In [1]: import numpy as np

In [2]: np.set_printoptions(precision=2, suppress=True, linewidth=200)

In [3]: A = np.load("data.npy")

In [4]: print(A)
[[0 0 0 0 0]
 [0 1 0 0 0]
 [0 0 3 0 0]
 [0 0 0 3 0]
 [0 0 0 0 1]]

In [5]: U, sig, vt = np.linalg.svd(A)

In [6]: print(np.argmax(sig[:-1] / (sig[1:] + 1e-6)) + 1)
4

In [7]: print(sig)
[3. 3. 1. 1. 0.]

In [8]: Y = U[:, :4] @ np.diag(sig[:4]) @ vt[:4]

In [9]: print(Y)
[[0. 0. 0. 0. 0.]
 [0. 1. 0. 0. 0.]
 [0. 0. 3. 0. 0.]
 [0. 0. 0. 3. 0.]
 [0. 0. 0. 0. 1.]]

In [10]: print(round(np.linalg.norm(A - Y) / np.linalg.norm(A), 2))
0.0

In [11]: rank = np.linalg.matrix_rank(Y)

In [12]: print(rank)
4

In [13]: null = np.linalg.svd(Y)[2][rank:].T

In [14]: print(null @ null.T)
[[1. 0. 0. 0. 0.]
 [0. 0. 0. 0. 0.]
 [0. 0. 0. 0. 0.]
 [0. 0. 0. 0. 0.]
 [0. 0. 0. 0. 0.]]

In [15]: print(np.allclose(Y @ null, 0))
True

In [16]: print(np.linalg.matrix_rank(Y.T @ Y), np.linalg.matrix_rank(Y @ Y.T))
4 4

In [17]: print(Y @ null)
[[0.]
 [0.]
 [0.]
 [0.]
 [0.]]

In [18]: M = np.load("sample11.npy")

In [19]: print(M)
[[4. 1. 1.]
 [1. 4. 1.]
 [1. 1. 4.]]

In [20]: Lm = np.linalg.cholesky(M)

In [21]: print(np.prod(np.diag(Lm)) ** 2, np.round(np.linalg.det(M), 2))
54.0 54.0

In [22]: print(np.linalg.eigvalsh(M).min() > 0)
True

In [23]: print(Lm @ Lm.T)
[[4. 1. 1.]
 [1. 4. 1.]
 [1. 1. 4.]]

In [24]: print(np.diag(Lm) ** 2)
[4.   3.75 3.6 ]

In [25]: print(M / np.sqrt(np.outer(np.diag(M), np.diag(M))))
[[1.   0.25 0.25]
 [0.25 1.   0.25]
 [0.25 0.25 1.  ]]

In [26]: vec = np.ones(3)

In [27]: for _ in range(4):
    ...:     vec = M @ vec
    ...:     vec /= np.linalg.norm(vec)
    ...:     print(round(vec @ M @ vec, 2))
    ...: 
6.0
6.0
6.0
6.0

In [28]: print(vec)
[0.58 0.58 0.58]

In [29]: print(round(float(np.linalg.eigvalsh(M)[-1]), 2))
6.0

In [30]: E = np.load("case6.npy")

In [31]: print(E)
[[8 8 6 5 9 6 4 7]
 [8 8 5 0 5 7 3 6]
 [2 0 8 9 1 2 4 0]
 [8 8 3 9 1 7 0 4]
 [8 2 0 3 6 7 7 2]
 [6 1 5 5 6 1 9 1]]

In [32]: f, g = E[2], E[3]

In [33]: print(f @ g)
136

In [34]: print(f @ f)
170

In [35]: p = (f @ g) / (f @ f) * f

In [36]: print(p)
[1.6 0.  6.4 7.2 0.8 1.6 3.2 0. ]

In [37]: print(round((g - p) @ f, 2))
-0.0

In [38]: print(g - p)
[ 6.4  8.  -3.4  1.8  0.2  5.4 -3.2  4. ]

In [39]: U, sig, vt = np.linalg.svd(E, full_matrices=False)

In [40]: print((sig > 1e-8).sum())
6

In [41]: print(sig)
[34.51 12.4  10.53  6.74  3.38  2.44]

In [42]: print(U.shape, sig.shape, vt.shape)
(6, 6) (6,) (6, 8)

In [43]: print(np.allclose(U * sig @ vt, E))
True

In [44]: Y = E / np.linalg.norm(E, axis=1, keepdims=True)

In [45]: G = Y @ Y.T

In [46]: print(G[0])
[1.   0.94 0.58 0.83 0.82 0.77]

In [47]: print(G)
[[1.   0.94 0.58 0.83 0.82 0.77]
 [0.94 1.   0.4  0.8  0.79 0.64]
 [0.58 0.4  1.   0.62 0.48 0.75]
 [0.83 0.8  0.62 1.   0.69 0.55]
 [0.82 0.79 0.48 0.69 1.   0.82]
 [0.77 0.64 0.75 0.55 0.82 1.  ]]

In [48]: print((np.abs(G) > 0.9).astype(int))
[[1 1 0 0 0 0]
 [1 1 0 0 0 0]
 [0 0 1 0 0 0]
 [0 0 0 1 0 0]
 [0 0 0 0 1 0]
 [0 0 0 0 0 1]]

In [49]: print(np.argwhere(np.triu(np.abs(G) > 0.95, 1)))
[]

In [50]: print(np.linalg.norm(Y, axis=1))
[1. 1. 1. 1. 1. 1.]

In [51]: print((G - 2 * np.eye(6)).round(6).argmax(axis=1))
[1 0 5 0 0 4]

In [52]: K = np.load("w.npy")

In [53]: print(K)
[[3 3 3 0 0 0 1 3]
 [1 1 0 0 2 3 2 3]
 [2 1 0 2 1 3 0 2]
 [1 0 1 3 0 2 2 2]
 [0 0 2 0 2 2 0 3]
 [3 0 1 1 0 0 1 3]
 [3 3 3 0 0 0 1 3]]

In [54]: t = np.radians(45)

In [55]: R = np.eye(8)

In [56]: R[3, 3] = R[5, 5] = np.cos(t)

In [57]: R[3, 5], R[5, 3] = -np.sin(t), np.sin(t)

In [58]: print(R)
[[ 1.    0.    0.    0.    0.    0.    0.    0.  ]
 [ 0.    1.    0.    0.    0.    0.    0.    0.  ]
 [ 0.    0.    1.    0.    0.    0.    0.    0.  ]
 [ 0.    0.    0.    0.71  0.   -0.71  0.    0.  ]
 [ 0.    0.    0.    0.    1.    0.    0.    0.  ]
 [ 0.    0.    0.    0.71  0.    0.71  0.    0.  ]
 [ 0.    0.    0.    0.    0.    0.    1.    0.  ]
 [ 0.    0.    0.    0.    0.    0.    0.    1.  ]]

In [59]: Y = K @ R.T

In [60]: print(Y)
[[ 3.    3.    3.    0.    0.    0.    1.    3.  ]
 [ 1.    1.    0.   -2.12  2.    2.12  2.    3.  ]
 [ 2.    1.    0.   -0.71  1.    3.54  0.    2.  ]
 [ 1.    0.    1.    0.71  0.    3.54  2.    2.  ]
 [ 0.    0.    2.   -1.41  2.    1.41  0.    3.  ]
 [ 3.    0.    1.    0.71  0.    0.71  1.    3.  ]
 [ 3.    3.    3.    0.    0.    0.    1.    3.  ]]

In [61]: print(np.allclose(np.linalg.norm(K, axis=1), np.linalg.norm(Y, axis=1)))
True

In [62]: print(round(float(np.linalg.det(R)), 2), round(np.trace(R), 2))
1.0 7.41

In [63]: print(np.abs(Y - K).max(axis=0))
[0.   0.   0.   2.71 0.   1.54 0.   0.  ]

In [64]: rank = np.linalg.matrix_rank(K)

In [65]: print(rank)
6

In [66]: null = np.linalg.svd(K)[2][rank:].T

In [67]: print([int(np.linalg.matrix_rank(K[:, :j + 1])) for j in range(8)])
[1, 2, 3, 4, 5, 6, 6, 6]

In [68]: print([int(np.linalg.matrix_rank(np.delete(K, i, axis=0))) for i in range(7)])
[6, 5, 5, 5, 5, 5, 6]

In [69]: print(np.round(K @ null, 2) + 0)
[[0. 0.]
 [0. 0.]
 [0. 0.]
 [0. 0.]
 [0. 0.]
 [0. 0.]
 [0. 0.]]

In [70]: print(null.shape)
(8, 2)

In [71]: print(np.argsort(-np.linalg.norm(K, axis=0).round(6), kind="stable")[:3])
[7 0 5]

In [72]: print(np.linalg.cond(K) > 100)
True

In [73]: print(round(np.trace(np.linalg.pinv(K) @ K), 2))
6.0

In [74]: X = np.load("mat.npy")

In [75]: print(X)
[[ 0.8   3.1   0.2   0.28 -0.3   0.7  -0.1   0.1 ]
 [-1.9  -1.8  -0.7   1.1  -1.1   0.8   1.4  -0.4 ]
 [-1.4   0.6  -0.1  -0.34  0.4   1.3  -2.   -0.3 ]
 [-0.5   1.8  -1.8   1.61 -1.6   1.   -0.5   0.6 ]
 [ 0.3   0.7  -1.2  -0.67  0.7  -0.9   0.   -0.8 ]
 [ 1.4  -0.4  -2.2  -0.08  0.1   0.1   1.5  -0.3 ]
 [ 0.6   0.7  -0.3  -0.4   0.4   0.4  -0.2  -0.3 ]
 [-0.3  -0.8  -0.1  -0.79  0.8  -1.5   0.2   2.5 ]
 [-0.7  -0.8   2.    1.78 -1.8   3.1   0.5   0.  ]
 [ 0.2   0.5   0.5   0.22 -0.2  -0.6   3.3   0.2 ]
 [ 0.6   0.5   0.8   1.49 -1.5  -2.2   0.   -0.3 ]
 [-0.8   0.8  -1.3   0.38 -0.4   1.5  -0.6  -0.4 ]
 [ 0.9   0.6   0.4   0.01  0.    1.3   0.9  -0.3 ]
 [ 0.8  -1.5  -0.1  -0.77  0.8   0.1  -0.1  -1.5 ]
 [-0.7   0.3  -1.9  -1.62  1.6   0.2  -0.3   0.7 ]
 [ 0.4  -1.2  -0.8  -0.03  0.   -0.7   0.2  -0.4 ]
 [ 0.5   0.   -1.1  -0.64  0.7  -0.5  -0.4   0.4 ]
 [-1.1  -0.7   0.1   1.02 -1.   -1.3  -1.3  -1.7 ]
 [ 0.   -0.4  -0.7  -0.4   0.4   0.1  -0.9   1.4 ]
 [-0.5   0.   -0.2   0.27 -0.3  -0.6   0.7  -0.5 ]
 [ 0.6   0.2  -0.1   1.59 -1.6  -1.1  -0.5   0.4 ]
 [ 0.8  -1.4  -1.    0.2  -0.2  -0.3  -0.1   0.  ]
 [ 0.8   1.1  -0.2   0.53 -0.5  -0.8   0.8   1.4 ]
 [ 0.4   1.6  -0.6   0.72 -0.7  -1.2  -0.3  -0.3 ]
 [ 1.5  -1.2  -0.1   1.38 -1.4  -1.3  -0.8   0.4 ]
 [ 0.    1.8  -1.4  -0.82  0.8  -1.3   0.5   0.5 ]
 [ 1.5  -0.9   1.5   0.56 -0.6  -0.4  -1.2   0.  ]
 [-1.7   0.7   0.3   0.23 -0.2   0.7   0.1   0.2 ]
 [-0.3   0.5  -0.6   1.69 -1.7   1.3   0.4  -1.7 ]
 [-2.4   0.   -0.2   1.2  -1.2  -0.5  -1.6   1.  ]]

In [76]: cen = X - X.mean(axis=0)

In [77]: V = np.linalg.svd(cen)[2][:7]

In [78]: Y = cen - cen @ V.T @ V

In [79]: print(np.round(np.cov(cen @ V.T, rowvar=False), 2) + 0)
[[2.04 0.   0.   0.   0.   0.   0.  ]
 [0.   1.47 0.   0.   0.   0.   0.  ]
 [0.   0.   1.22 0.   0.   0.   0.  ]
 [0.   0.   0.   1.15 0.   0.   0.  ]
 [0.   0.   0.   0.   0.78 0.   0.  ]
 [0.   0.   0.   0.   0.   0.71 0.  ]
 [0.   0.   0.   0.   0.   0.   0.49]]

In [80]: print((cen @ V.T).std(axis=0))
[1.4  1.19 1.09 1.06 0.87 0.83 0.69]
